>>> import numpy as np
>>> import numpy.linalg as la
>>> np.set_printoptions(precision=2, suppress=True, linewidth=140, legacy="1.25")
>>> X = np.load("test6.npy")
>>> X
array([[0, 0, 0],
       [3, 1, 3],
       [2, 0, 1],
       [1, 0, 1]])
>>> x = np.array([3, 1, 1])
>>> rhs = X @ x
>>> la.lstsq(X, rhs)[0]
array([3., 1., 1.])
>>> rng = np.random.default_rng(991)
>>> rhs = rhs + 0.1 * rng.normal(size=4)
>>> rhs
array([ 0.14, 13.03,  7.07,  3.94])
>>> b, *_ = la.lstsq(X, rhs)
>>> b
array([3.12, 1.2 , 0.82])
>>> np.round(X.T @ (rhs - X @ b), 2) + 0
array([0., 0., 0.])
>>> P = X @ la.solve(X.T @ X, X.T)
>>> la.eigvalsh(P)
array([0., 1., 1., 1.])
>>> M2 = np.c_[X[:, :1] @ np.array([[3]]), np.array([3, 2, 2, 1])]
>>> M2
array([[0, 3],
       [9, 2],
       [6, 2],
       [3, 1]])
>>> la.norm(la.qr(X)[0].T @ M2, axis=0) ** 2 / ((M2 ** 2).sum(axis=0) + 1e-12)
array([1. , 0.5])
>>> np.round(la.norm(M2 - X @ la.lstsq(X, M2)[0], axis=0), 2) + 0
array([0., 3.])
>>> la.matrix_rank(np.c_[X, M2])
4
>>> G = X.T @ X
>>> G
array([[14,  3, 12],
       [ 3,  1,  3],
       [12,  3, 11]])
>>> (X @ X.T).shape
(4, 4)
>>> la.svd(X, compute_uv=False) ** 2
array([25.33,  0.6 ,  0.07])
>>> la.matrix_rank(G)
3
>>> x = np.array([1, 2, 3])
>>> (X * x).sum(axis=1)
array([ 0, 14,  5,  4])
>>> np.einsum("ij,j->i", X, x)
array([ 0, 14,  5,  4])
>>> (X @ x).argmax()
1
>>> X @ np.eye(3)[2]
array([0., 3., 1., 1.])
>>> data = np.load("arr.npy")
>>> data
array([[  0,   0,   0,   0],
       [ -5,  -2,  -4,  -1],
       [-15,  -6, -12,  -3],
       [-15,  -6, -12,  -3]])
>>> idx = rng.permutation(4)
>>> idx
array([2, 3, 0, 1])
>>> M2 = data[idx][:, idx]
>>> np.diag(M2)
array([-12,  -3,   0,  -2])
>>> np.allclose(M2, data)
False
>>> M2
array([[-12,  -3, -15,  -6],
       [-12,  -3, -15,  -6],
       [  0,   0,   0,   0],
       [ -4,  -1,  -5,  -2]])
>>> O = X.astype(float).copy()
>>> for j in range(3):
...     O[:, j] -= O[:, :j] @ (O[:, :j].T @ O[:, j])
...     O[:, j] /= la.norm(O[:, j])
... 
>>> O
array([[ 0.  ,  0.  ,  0.  ],
       [ 0.8 ,  0.6 ,  0.  ],
       [ 0.53, -0.72, -0.45],
       [ 0.27, -0.36,  0.89]])
>>> P = O @ la.solve(O.T @ O, O.T)
>>> la.eigvalsh(P)
array([0., 1., 1., 1.])
>>> P.round(2) + 0
array([[0., 0., 0., 0.],
       [0., 1., 0., 0.],
       [0., 0., 1., 0.],
       [0., 0., 0., 1.]])
>>> np.diag(P)
array([0., 1., 1., 1.])
>>> np.round((np.eye(4) - P) @ O, 2) + 0
array([[0., 0., 0.],
       [0., 0., 0.],
       [0., 0., 0.],
       [0., 0., 0.]])
